$ python3 -q
>>> import numpy as np
>>> np.set_printoptions(precision=2, suppress=True, linewidth=120, sign=" ")
>>> rd = lambda a: np.round(a, 2) + 0
>>> A = np.loadtxt("w.csv", delimiter=",")
>>> print(A)
[[ 1.  0. -1.  5.  0.  5. -5.  2. -2.  1. -5.  0.  0.  0.  0.  0.]
 [ 2.  1.  4.  4. -2. -1.  4.  3. -1. -5. -5.  0.  0.  0.  0.  0.]
 [-5.  1. -2.  2.  3.  5. -4.  2. -1.  1.  4.  0.  0.  0.  0.  0.]
 [ 1. -1.  2. -2. -3.  1.  1.  5.  5.  3.  3.  0.  0.  0.  0.  0.]
 [-3. -4.  3.  3.  4. -4. -3. -4.  1.  2.  0.  0.  0.  0.  0.  0.]
 [-5. -4. -4. -3. -5.  2.  0. -4.  5.  0.  5.  0.  0.  0.  0.  0.]
 [ 3.  3. -1. -3.  4.  3.  2.  1.  1.  3. -5.  0.  0.  0.  0.  0.]
 [ 1.  4. -2. -2. -5.  2.  1. -4. -3. -4.  0.  0.  0.  0.  0.  0.]
 [-5.  1. -2.  0.  1.  5. -5. -1.  5.  3. -5.  0.  0.  0.  0.  0.]
 [-2. -2.  4. -3. -4.  5. -3.  5. -3.  5.  5.  0.  0.  0.  0.  0.]
 [ 5.  3.  2. -3.  1. -3.  3.  3.  5. -4. -5.  0.  0.  0.  0.  0.]
 [ 0.  0.  0.  0.  0.  0.  0.  0.  0.  0.  0.  6.  6.  8.  8.  8.]
 [ 0.  0.  0.  0.  0.  0.  0.  0.  0.  0.  0.  2.  6.  2.  5.  6.]
 [ 0.  0.  0.  0.  0.  0.  0.  0.  0.  0.  0.  2.  8.  6.  1.  5.]
 [ 0.  0.  0.  0.  0.  0.  0.  0.  0.  0.  0.  7.  4.  9.  3.  4.]
 [ 0.  0.  0.  0.  0.  0.  0.  0.  0.  0.  0.  8.  0.  2.  1.  5.]]
>>> t3 = np.stack([A, 5 * A, A[::-1]])
>>> print(t3.shape)
(3, 16, 16)
>>> print(rd(np.linalg.norm(t3, axis=(1, 2))))
[  45.74  228.69   45.74]
>>> print(np.linalg.matrix_rank(t3))
[ 16  16  16]
>>> print(np.linalg.matrix_rank(t3.reshape(3, -1)))
2
>>> q, Rm = np.linalg.qr(A)
>>> print(q.shape, Rm.shape)
(16, 16) (16, 16)
>>> print(np.trace(q @ q.T))
16.0
>>> print(rd(abs(Rm[0, 0])), rd(np.linalg.norm(A[:, 0])))
11.36 11.36
>>> r0 = np.array([1, 0, 0, 3, 2, 1, 3, 3, 2, 0, 3, 3, 1, 3, 2, 3])
>>> other = A + np.outer(r0, np.eye(16)[1])
>>> print(np.linalg.matrix_rank(other - A))
1
>>> print(np.linalg.matrix_rank(np.linalg.inv(other) - np.linalg.inv(A), tol=1e-8))
1
>>> print(rd(np.sort(np.linalg.eigvals(A).real)))
[-7.22 -5.91 -5.12 -5.12 -3.48  1.33  2.06  2.06  2.76  2.76  2.9   2.9   5.99  5.99  7.08 24.02]
>>> other = np.array([[4, 8, 6, 8, 4, 9, 7, 2, 2], [7, 1, 8, 8, 4, 6, 2, 2, 5]])
>>> data = other.T @ other
>>> print(data)
[[  65   39   80   88   44   78   42   22   43]
 [  39   65   56   72   36   78   58   18   21]
 [  80   56  100  112   56  102   58   28   52]
 [  88   72  112  128   64  120   72   32   56]
 [  44   36   56   64   32   60   36   16   28]
 [  78   78  102  120   60  117   75   30   48]
 [  42   58   58   72   36   75   53   18   24]
 [  22   18   28   32   16   30   18    8   14]
 [  43   21   52   56   28   48   24   14   29]]
>>> w, V = np.linalg.eigh(data)
>>> x0 = np.array([-4, -5, -5, 2, 2, -4, -1, 5, 1])
>>> print(rd(np.linalg.eigvalsh(data[1:, 1:])))
[   0.      0.      0.      0.      0.      0.     41.88  490.12]
>>> print((np.sign(V[:, -1].round(6)) == np.sign(V[0, -1].round(6))).astype(int))
[ 1  1  1  1  1  1  1  1  1]
>>> def softmax(z):
...     e = np.exp(z - z.max(axis=-1, keepdims=True))
...     return e / e.sum(axis=-1, keepdims=True)
... 
>>> print(rd(softmax(data[3])))
[ 0.  0.  0.  1.  0.  0.  0.  0.  0.]
>>> print(rd(softmax(data[3] + 2)))
[ 0.  0.  0.  1.  0.  0.  0.  0.  0.]
>>> S = data @ data.T / np.sqrt(9)
>>> print(rd(softmax(S + np.triu(np.full(S.shape, -np.inf), 1))))
[[ 1.  0.  0.  0.  0.  0.  0.  0.  0.]
 [ 1.  0.  0.  0.  0.  0.  0.  0.  0.]
 [ 0.  0.  1.  0.  0.  0.  0.  0.  0.]
 [ 0.  0.  0.  1.  0.  0.  0.  0.  0.]
 [ 0.  0.  0.  1.  0.  0.  0.  0.  0.]
 [ 0.  0.  0.  1.  0.  0.  0.  0.  0.]
 [ 0.  0.  0.  1.  0.  0.  0.  0.  0.]
 [ 0.  0.  0.  1.  0.  0.  0.  0.  0.]
 [ 0.  0.  0.  1.  0.  0.  0.  0.  0.]]
>>> print(softmax(S).round(6).argmax(axis=1))
[ 3  3  3  3  3  3  3  3  3]
>>> q, _ = np.linalg.qr(np.array([[-1.2, 0.5, 0.5, -0.4, 0.0, -0.7, 0.2, -0.7, -1.3],
...     [0.5, 0.1, -1.1, 1.9, -1.2, -1.2, -0.5, 1.7, -1.1],
...     [1.2, -0.3, -0.4, 0.9, -1.0, -0.9, 0.5, -1.4, -0.4],
...     [-0.4, 0.0, 1.7, -1.1, 0.2, 0.1, 0.5, -0.2, 0.9],
...     [0.5, 0.0, 1.3, -0.8, -0.8, -0.5, 0.7, 0.4, -0.4],
...     [-0.4, -1.3, -1.4, 0.7, -2.0, 0.9, -1.1, -0.1, -0.6],
...     [-1.0, -1.4, -0.6, 0.5, 0.6, 1.8, -1.6, 0.9, 1.0],
...     [1.7, 1.0, -1.6, 1.0, -0.3, -0.5, -1.0, 1.7, 0.8],
...     [0.8, -1.0, 1.8, -0.5, 0.2, -1.6, 0.6, -1.0, 1.8]]))
>>> w = np.array([1, 0, -2, 2, 3, 0, -4, -4, -5])
>>> feats = q @ np.diag(w) @ q.T
>>> print(rd(feats))
[[-0.91  1.09 -0.81  0.01 -0.56  0.65 -1.35 -1.46 -0.24]
 [ 1.09  0.94  1.61  0.38  0.29 -0.57  0.03 -0.56  0.18]
 [-0.81  1.61 -2.58  0.09  0.63  0.59 -0.59  0.66  0.96]
 [ 0.01  0.38  0.09 -2.59  1.66 -0.12  0.3  -0.87 -1.02]
 [-0.56  0.29  0.63  1.66 -1.83  1.82 -1.69 -0.01 -0.56]
 [ 0.65 -0.57  0.59 -0.12  1.82  0.65 -0.79 -0.75 -0.31]
 [-1.35  0.03 -0.59  0.3  -1.69 -0.79 -0.58 -1.25  0.33]
 [-1.46 -0.56  0.66 -0.87 -0.01 -0.75 -1.25 -1.41 -0.06]
 [-0.24  0.18  0.96 -1.02 -0.56 -0.31  0.33 -0.06 -0.69]]
>>> U, s, vt = np.linalg.svd(feats)
>>> V = vt[:(s > 1e-8).sum()]
>>> rng = np.random.default_rng(18)
>>> x0 = feats[8] + -3 * feats[6] + rng.integers(2) * np.eye(9)[6]
>>> print(rd(x0))
[ 3.82  0.09  2.72 -1.92  4.52  2.08  3.06  3.69 -1.67]
>>> print(rd(np.diag(V.T @ V)))
[ 0.66  0.98  0.94  0.76  0.88  0.71  0.65  0.93  0.49]
>>> print(rd(np.linalg.norm(x0 - V.T @ V @ x0)))
0.59
>>> print(rd(V.T @ V))
[[ 0.66  0.08  0.1   0.23  0.18  0.09  0.32 -0.09 -0.08]
 [ 0.08  0.98 -0.01 -0.08 -0.05  0.02 -0.05  0.    0.07]
 [ 0.1  -0.01  0.94 -0.01 -0.03 -0.12 -0.14  0.06 -0.1 ]
 [ 0.23 -0.08 -0.01  0.76 -0.17  0.1  -0.14  0.    0.27]
 [ 0.18 -0.05 -0.03 -0.17  0.88  0.03 -0.13  0.02  0.15]
 [ 0.09  0.02 -0.12  0.1   0.03  0.71 -0.2   0.13 -0.34]
 [ 0.32 -0.05 -0.14 -0.14 -0.13 -0.2   0.65  0.13 -0.09]
 [-0.09  0.    0.06  0.    0.02  0.13  0.13  0.93  0.12]
 [-0.08  0.07 -0.1   0.27  0.15 -0.34 -0.09  0.12  0.49]]
>>> print(np.linalg.matrix_rank(np.vstack([feats, x0])))
8
>>> print(np.allclose(V.T @ V @ x0, x0))
False
>>> U, s, vt = np.linalg.svd(feats)
>>> print(np.argmax(s[:-1] / (s[1:] + 1e-6)) + 1)
7
>>> other = U[:, :7] @ np.diag(s[:7]) @ vt[:7]
>>> print(rd(np.linalg.norm(feats - other, 2)), rd(s[7]))
0.0 0.0
>>> print(rd(np.abs(feats - other).max()))
0.0
>>> print(np.linalg.matrix_rank(feats, rtol=0.05))
7
>>> print(rd(np.linalg.norm(feats - other) / np.linalg.norm(feats)))
0.0
>>> rk = np.linalg.matrix_rank(feats)
>>> print(rk)
7
>>> N = np.linalg.svd(feats)[2][rk:].T
>>> print(N.shape)
(9, 2)
>>> W0 = np.array([[2, 0, -6, 0], [3, 0, -9, 0], [6, 0, -6, 0], [9, 0, -9, 0]])
>>> print(W0)
[[ 2  0 -6  0]
 [ 3  0 -9  0]
 [ 6  0 -6  0]
 [ 9  0 -9  0]]
>>> # column 3 repeats column 1
>>> print(np.linalg.matrix_rank(feats, rtol=0.1))
7
>>> print(np.linalg.cond(feats) > 100)
True
>>> print(rd(np.linalg.norm(feats, 2) / np.linalg.norm(feats)))
0.58
>>> idx = rng.permutation(4)
>>> print(idx)
[ 0  2  1  3]
>>> other = W0[idx][:, idx]
>>> print(rd(np.sort(np.abs(np.linalg.eigvals(other)))))
[ 0.   0.   4.9  4.9]
>>> print(rd(np.linalg.det(other)), rd(np.linalg.det(W0[idx])))
0.0 0.0
>>> x0 = np.array([5, 8, 3, 0])
>>> a = np.maximum(W0 @ x0, 0)
>>> print(W0 * (a > 1e-9)[:, None])
[[ 0  0  0  0]
 [ 0  0  0  0]
 [ 6  0 -6  0]
 [ 9  0 -9  0]]
>>> print(a)
[  0   0  12  18]
>>> print(np.maximum(W0 @ x0, 0) - np.maximum(-W0 @ x0, 0))
[ -8 -12  12  18]
>>> print(rd(np.tanh(W0 @ x0)))
[-1. -1.  1.  1.]
>>> r0 = np.array([1, 0, 4, 4, -3])
>>> mat = -2 * np.eye(5) + np.outer(r0, r0)
>>> print(mat)
[[ -1.   0.   4.   4.  -3.]
 [  0.  -2.   0.   0.   0.]
 [  4.   0.  14.  16. -12.]
 [  4.   0.  16.  14. -12.]
 [ -3.   0. -12. -12.   7.]]
>>> other = np.array([[-7, -7, 6], [-9, -3, -2]])
>>> C = np.kron(other, mat)
>>> print(C.shape)
(10, 15)
>>> print(np.linalg.matrix_rank(C))
10
>>> print(rd(np.linalg.norm(C, 2)), rd(np.linalg.norm(other, 2) * np.linalg.norm(mat, 2)))
549.51 549.51
